$ python3 -q
>>> import numpy as np
>>> np.set_printoptions(precision=2, suppress=True, linewidth=160, legacy="1.25")
>>> def rnd(a):
...     return np.round(a, 2) + 0
... 
>>> rng = np.random.default_rng(120)
>>> M = (rng.random((4, 4)) < 0.3) + np.eye(4)
>>> M /= M.sum(axis=1, keepdims=True)
>>> print(rnd(M))
[[0.33 0.33 0.33 0.  ]
 [0.   1.   0.   0.  ]
 [0.   0.   1.   0.  ]
 [0.   0.5  0.   0.5 ]]
>>> A2 = np.linalg.inv(M)
>>> print(rnd(np.linalg.det(M) * A2))
[[ 0.5  -0.17 -0.17  0.  ]
 [ 0.    0.17  0.    0.  ]
 [ 0.    0.    0.17  0.  ]
 [ 0.   -0.17  0.    0.33]]
>>> print(rnd(np.linalg.cond(M)))
4.08
>>> w, vecs = np.linalg.eig(M)
>>> print(rnd(np.sort(np.linalg.eigvals(M @ M))))
[0.11 0.25 1.   1.  ]
>>> print(rnd(np.sort(np.linalg.eigvals(np.linalg.inv(M)))))
[1. 1. 2. 3.]
>>> x0 = np.array([-1, 2, 1, -1])
>>> h1 = np.maximum(M @ x0, 0)
>>> print(np.maximum(M @ (3 * x0), 0))
[2.  6.  3.  1.5]
>>> x0 = np.array([-8, 2, -4, -7])
>>> rhs = M @ x0
>>> print(rnd(rhs))
[-3.33  2.   -4.   -2.5 ]
>>> print(rnd(np.linalg.solve(M, rhs)))
[-8.  2. -4. -7.]
>>> print(rnd(np.linalg.solve(M, M[:, 1])))
[0. 1. 0. 0.]
>>> print(rnd(np.linalg.solve(M.T, M[2])))
[0. 0. 1. 0.]
>>> print(rnd(np.linalg.det(M)))
0.17
>>> print(rnd(M @ M))
[[0.11 0.44 0.44 0.  ]
 [0.   1.   0.   0.  ]
 [0.   0.   1.   0.  ]
 [0.   0.75 0.   0.25]]
>>> print(rnd((M + M.T) / 2))
[[0.33 0.17 0.17 0.  ]
 [0.17 1.   0.   0.25]
 [0.17 0.   1.   0.  ]
 [0.   0.25 0.   0.5 ]]
>>> print(rnd(np.abs(np.linalg.eigvals(M)).max()))
1.0
>>> print(rnd(np.trace(M)))
2.83
>>> M.inv()
Traceback (most recent call last):
  File "<python-input-27>", line 1, in <module>
    M.inv()
    ^^^^^
AttributeError: 'numpy.ndarray' object has no attribute 'inv'
>>> print(rnd((M - M.T) / 2))
[[ 0.    0.17  0.17  0.  ]
 [-0.17  0.    0.   -0.25]
 [-0.17  0.    0.    0.  ]
 [ 0.    0.25  0.    0.  ]]
>>> data = np.load("m.npy")
>>> print(data)
[[ 0.11  4.13 -2.82]
 [-4.54  2.03  0.5 ]
 [-2.95 -3.19  2.48]
 [ 2.72 -3.92 -1.5 ]
 [-0.33  0.96  4.9 ]
 [ 4.66  1.81 -0.18]
 [ 0.62  4.24  2.57]
 [-3.86 -3.17 -0.15]
 [ 3.58 -3.02  1.76]
 [ 2.89  1.04 -3.94]
 [-2.82  1.    4.01]
 [-2.35 -4.06  1.74]
 [ 0.02  4.91  0.97]
 [ 4.65 -0.43  1.8 ]
 [ 1.85  2.06 -4.16]
 [-1.95 -4.01  2.26]
 [ 4.03 -1.64  2.46]
 [-3.8   2.64  1.9 ]
 [-4.5   0.15 -2.17]
 [ 2.29  1.93 -4.  ]
 [ 3.4  -1.16  3.48]
 [-3.73  2.55  2.14]
 [ 2.59 -1.61 -3.96]]
>>> C2 = np.cov(data, rowvar=False)
>>> print(rnd(np.polyfit(data[:, 0], data[:, 1], 1)))
[-0.04  0.15]
>>> print(rnd(C2))
[[10.25 -0.42 -1.94]
 [-0.42  7.94 -1.08]
 [-1.94 -1.08  7.72]]
>>> print(C2.shape)
(3, 3)
>>> r0, r1 = M[2], M[0]
>>> print(r0 @ r0)
1.0
>>> pr = (r0 @ r1) / (r0 @ r0) * r0
>>> print(rnd(np.outer(r0, r1)))
[[0.   0.   0.   0.  ]
 [0.   0.   0.   0.  ]
 [0.33 0.33 0.33 0.  ]
 [0.   0.   0.   0.  ]]
>>> print((r1 - pr) @ r0)
0.0
>>> print(rnd(np.linalg.norm(r0 + r1) ** 2 + np.linalg.norm(r0 - r1) ** 2))
2.67
>>> print(rnd(pr))
[0.   0.   0.33 0.  ]
>>> d = np.linalg.norm(data[:, None] - data[None], axis=-1)
>>> print(np.linalg.matrix_rank(d ** 2))
5
>>> print(rnd(d[:5, :5]))
[[0.   6.09 9.54 8.56 8.36]
 [6.09 0.   5.8  9.6  6.18]
 [9.54 5.8  0.   6.97 5.47]
 [8.56 9.6  6.97 0.   8.61]
 [8.36 6.18 5.47 8.61 0.  ]]
>>> print(d[12].round(6).argsort(kind="stable")[:4])
[12  6  0 17]
>>> print(np.flatnonzero(d[12] < d.mean() / 2))
[ 6 12]
>>> print(rnd(np.linalg.norm(data, axis=1)))
[5. 5. 5. 5. 5. 5. 5. 5. 5. 5. 5. 5. 5. 5. 5. 5. 5. 5. 5. 5. 5. 5. 5.]
>>> print(d.mean(axis=1).argmax())
18
>>> A2 = np.c_[data[:, :1] @ np.array([[2]]), np.array([0, 1, 0, 2, 1, 0, -2, -3, 0, -3, 0, 3, 1, 2, -1, -1, 3, 2, 2, -2, 2, 0, 3])]
>>> print(A2)
[[ 0.22  0.  ]
 [-9.08  1.  ]
 [-5.9   0.  ]
 [ 5.44  2.  ]
 [-0.66  1.  ]
 [ 9.32  0.  ]
 [ 1.24 -2.  ]
 [-7.72 -3.  ]
 [ 7.16  0.  ]
 [ 5.78 -3.  ]
 [-5.64  0.  ]
 [-4.7   3.  ]
 [ 0.04  1.  ]
 [ 9.3   2.  ]
 [ 3.7  -1.  ]
 [-3.9  -1.  ]
 [ 8.06  3.  ]
 [-7.6   2.  ]
 [-9.    2.  ]
 [ 4.58 -2.  ]
 [ 6.8   2.  ]
 [-7.46  0.  ]
 [ 5.18  3.  ]]
>>> print(rnd(np.linalg.norm(np.linalg.qr(data)[0].T @ A2, axis=0) ** 2 / ((A2 ** 2).sum(axis=0) + 1e-12)))
[1.   0.11]
>>> print(np.linalg.matrix_rank(A2))
2
>>> Ac = data - data.mean(axis=1)
Traceback (most recent call last):
  File "<python-input-53>", line 1, in <module>
    Ac = data - data.mean(axis=1)
         ~~~~~^~~~~~~~~~~~~~~~~~~
ValueError: operands could not be broadcast together with shapes (23,3) (23,) 
>>> Ac = data - data.mean(axis=0)
>>> U, sv, vt = np.linalg.svd(Ac, full_matrices=False)
>>> print(np.searchsorted(np.cumsum(sv ** 2) / (sv ** 2).sum(), 0.9) + 1)
3
>>> print(rnd(vt[0] * np.sign(vt[0, np.abs(vt[0]).argmax()])))
[ 0.87  0.05 -0.49]
>>> print(rnd(Ac.mean(axis=0)))
[0. 0. 0.]
>>> print(np.linalg.matrix_rank(Ac))
3
>>> print(rnd(np.abs(vt[-1])))
[0.4  0.51 0.76]
>>> print(rnd(sv ** 2 / (sv ** 2).sum()))
[0.44 0.33 0.23]
>>> F = np.loadtxt("dump.csv", delimiter=",")
>>> print(F)
[[-0.99 -0.99  0.5 ]
 [-0.9  -0.27  0.54]
 [ 0.97  0.51 -0.69]
 [-0.83 -0.41  0.41]
 [-0.75 -0.22  0.38]
 [ 0.99  1.   -0.35]
 [-0.78 -0.48  0.33]
 [-0.97 -0.63  0.63]
 [-1.   -0.95  0.71]
 [-0.45  0.91  0.58]
 [-0.9  -0.95  0.15]
 [-0.91 -0.45  0.52]
 [-0.96 -0.77  0.54]
 [-1.   -1.    0.52]
 [-0.71 -0.97 -0.19]
 [-0.63 -0.97 -0.27]]
>>> A2 = np.c_[F[:, :1] @ np.array([[4]]), np.array([0, 2, 2, 1, 0, -1, -2, 0, 1, 1, -2, 1, -2, 0, 1, 0])]
>>> print(A2)
[[-3.96  0.  ]
 [-3.6   2.  ]
 [ 3.88  2.  ]
 [-3.32  1.  ]
 [-3.    0.  ]
 [ 3.96 -1.  ]
 [-3.12 -2.  ]
 [-3.88  0.  ]
 [-4.    1.  ]
 [-1.8   1.  ]
 [-3.6  -2.  ]
 [-3.64  1.  ]
 [-3.84 -2.  ]
 [-4.    0.  ]
 [-2.84  1.  ]
 [-2.52  0.  ]]
>>> print(rnd(np.linalg.norm(np.linalg.qr(F)[0].T @ A2, axis=0) ** 2 / ((A2 ** 2).sum(axis=0) + 1e-12)))
[1.   0.05]
>>> print(np.linalg.matrix_rank(A2))
2
>>> print(rnd(np.linalg.lstsq(F, A2[:, 0])[0]))
[4. 0. 0.]
>>> print(np.linalg.matrix_rank(np.c_[F, A2]))
4
